In [1]: import numpy as np

In [2]: np.set_printoptions(suppress=True, linewidth=200)

In [3]: feats = np.loadtxt("data.csv", delimiter=",")

In [4]: feats
Out[4]: 
array([[0.5 , 0.08, 0.42],
       [0.37, 0.47, 0.16],
       [0.57, 0.07, 0.36]])

In [5]: C2 = feats.T @ feats

In [6]: C2.round(2)
Out[6]: 
array([[0.71, 0.25, 0.47],
       [0.25, 0.23, 0.13],
       [0.47, 0.13, 0.33]])

In [7]: np.linalg.matrix_rank(C2)
Out[7]: np.int64(3)

In [8]: (feats @ feats.T).shape
Out[8]: (3, 3)

In [9]: np.round(np.trace(C2), 2), round(float((feats ** 2).sum()), 2)
Out[9]: (np.float64(1.28), 1.28)

In [10]: np.round(np.linalg.svd(feats, compute_uv=False) ** 2, 2) + 0
Out[10]: array([1.12, 0.15, 0.  ])

In [11]: np.trace(feats)
Out[11]: np.float64(1.33)

In [12]: np.round((feats - feats.T) / 2, 2)
Out[12]: 
array([[ 0.  , -0.14, -0.07],
       [ 0.14,  0.  ,  0.04],
       [ 0.07, -0.04,  0.  ]])

In [13]: np.linalg.determinant(feats)
Traceback (most recent call last):
  Cell In[13], line 1
    np.linalg.determinant(feats)
AttributeError: module 'numpy.linalg' has no attribute 'determinant'


In [14]: feats.inv()
Traceback (most recent call last):
  Cell In[14], line 1
    feats.inv()
AttributeError: 'numpy.ndarray' object has no attribute 'inv'


In [15]: np.allclose(feats @ feats.T, feats.T @ feats)
Out[15]: False

In [16]: u = np.array([-1, -1, -1])

In [17]: print(np.round(np.polyval(u, feats[2]), 2))
[-1.89 -1.07 -1.49]

In [18]: np.round(np.array([np.convolve(row, u, "same") for row in feats]), 2)
Out[18]: 
array([[-0.58, -1.  , -0.5 ],
       [-0.84, -1.  , -0.63],
       [-0.64, -1.  , -0.43]])

In [19]: W = np.array([[2, 0, 1, 1, 1, 1], [1, 0, 1, 1, 1, 0], [2, 0, 0, 1, 1, 2]])

In [20]: coef = np.array([0, -1, 1, 2, -1, -1])

In [21]: act = np.maximum(feats @ W + coef, 0)

In [22]: np.linalg.matrix_rank(act)
Out[22]: np.int64(3)

In [23]: np.round((act > 0).mean(axis=0), 2)
Out[23]: array([1.  , 0.  , 1.  , 1.  , 0.  , 0.67])

In [24]: act.round(2)
Out[24]: 
array([[1.92, 0.  , 1.58, 3.  , 0.  , 0.34],
       [1.53, 0.  , 1.84, 3.  , 0.  , 0.  ],
       [1.93, 0.  , 1.64, 3.  , 0.  , 0.29]])

In [25]: (act > 0).astype(int)
Out[25]: 
array([[1, 0, 1, 1, 0, 1],
       [1, 0, 1, 1, 0, 0],
       [1, 0, 1, 1, 0, 1]])

In [26]: W2 = np.array([[-3, 1], [1, 9], [-9, 9], [8, -3], [3, -5], [-8, -8]])

In [27]: W @ W2
Out[27]: 
array([[-12,  -5],
       [ -1,   2],
       [-11, -22]])

In [28]: np.round(act @ W2, 2)
Out[28]: 
array([[1.3 , 4.42],
       [2.85, 9.09],
       [1.13, 5.37]])

In [29]: K = np.load("out10.npy")

In [30]: print(K)
[[ 70.17  42.3  -78.19]
 [ 45.11  24.15 -46.99]
 [ 41.41  21.49 -42.43]
 [ 37.29  18.55 -37.37]
 [ 11.02   1.06  -6.59]
 [  9.9    0.48  -5.45]
 [  8.91  -0.02  -4.46]
 [  4.66  -1.54  -0.85]
 [  4.57  -1.56  -0.79]
 [  3.96  -1.64  -0.41]
 [  3.04  -1.65   0.06]
 [  2.16  -1.49   0.34]
 [  1.97  -1.43   0.38]
 [  1.71  -1.33   0.41]
 [  0.86  -0.82   0.35]
 [  0.4   -0.42   0.2 ]
 [ -1.35   1.85  -1.03]
 [ -5.16   6.99  -3.62]
 [ -6.25   8.09  -3.96]
 [ -6.88   8.65  -4.09]
 [ -7.14   8.87  -4.14]
 [-17.37  14.13  -2.58]
 [-19.62  14.77  -1.75]
 [-25.49  15.97   0.87]
 [-31.49  16.67   4.02]
 [-37.7   17.02   7.65]
 [-53.38  16.69  17.9 ]
 [-59.75  16.21  22.38]]

In [31]: round(np.log10(np.linalg.cond(K)))
Out[31]: 2

In [32]: np.linalg.cond(K) > 100
Out[32]: np.False_

In [33]: np.linalg.matrix_rank(K, rtol=0.1)
Out[33]: np.int64(2)

In [34]: np.argsort(-np.linalg.norm(K, axis=0).round(6), kind="stable")[:3]
Out[34]: array([0, 2, 1])

In [35]: round(float(np.linalg.norm(K, 2) / np.linalg.norm(K)), 2)
Out[35]: 0.9

In [36]: U, sig, VT = np.linalg.svd(K)

In [37]: sig.round(2)
Out[37]: array([177.49,  84.29,   2.07])

In [38]: out = U[:, :2] @ np.diag(sig[:2]) @ VT[:2]

In [39]: np.linalg.matrix_rank(K, rtol=0.05)
Out[39]: np.int64(2)

In [40]: print(round(float(np.linalg.norm(K - out) / np.linalg.norm(K)), 2))
0.01

In [41]: F = np.load("test17.npy")

In [42]: F
Out[42]: 
array([[ 1,  0,  0],
       [ 1,  1,  0],
       [-3, -8,  1]])

In [43]: out = np.c_[K[:, :2] @ np.array([[-1, 1], [2, -2]]), np.array([2, 1, 2, 0, 0, 1, 1, 1, 1, 2, 1, 2, 2, 1, 0, 2, 1, 1, 2, 1, 0, 2, 2, 0, 1, 0, 1, 0])]

In [44]: out.round(2)
Out[44]: 
array([[ 14.43, -14.43,   2.  ],
       [  3.19,  -3.19,   1.  ],
       [  1.57,  -1.57,   2.  ],
       [ -0.19,   0.19,   0.  ],
       [ -8.9 ,   8.9 ,   0.  ],
       [ -8.94,   8.94,   1.  ],
       [ -8.95,   8.95,   1.  ],
       [ -7.74,   7.74,   1.  ],
       [ -7.69,   7.69,   1.  ],
       [ -7.24,   7.24,   2.  ],
       [ -6.34,   6.34,   1.  ],
       [ -5.14,   5.14,   2.  ],
       [ -4.83,   4.83,   2.  ],
       [ -4.37,   4.37,   1.  ],
       [ -2.5 ,   2.5 ,   0.  ],
       [ -1.24,   1.24,   2.  ],
       [  5.05,  -5.05,   1.  ],
       [ 19.14, -19.14,   1.  ],
       [ 22.43, -22.43,   2.  ],
       [ 24.18, -24.18,   1.  ],
       [ 24.88, -24.88,   0.  ],
       [ 45.63, -45.63,   2.  ],
       [ 49.16, -49.16,   2.  ],
       [ 57.43, -57.43,   0.  ],
       [ 64.83, -64.83,   1.  ],
       [ 71.74, -71.74,   0.  ],
       [ 86.76, -86.76,   1.  ],
       [ 92.17, -92.17,   0.  ]])

In [45]: np.round(np.linalg.norm(np.linalg.qr(K)[0].T @ out, axis=0) ** 2 / ((out ** 2).sum(axis=0) + 1e-12), 2)
Out[45]: array([1.  , 1.  , 0.28])

In [46]: print(np.round(np.linalg.lstsq(K, out[:, 0])[0], 2) + 0)
[-1.  2.  0.]

In [47]: np.linalg.matrix_rank(out)
Out[47]: np.int64(2)
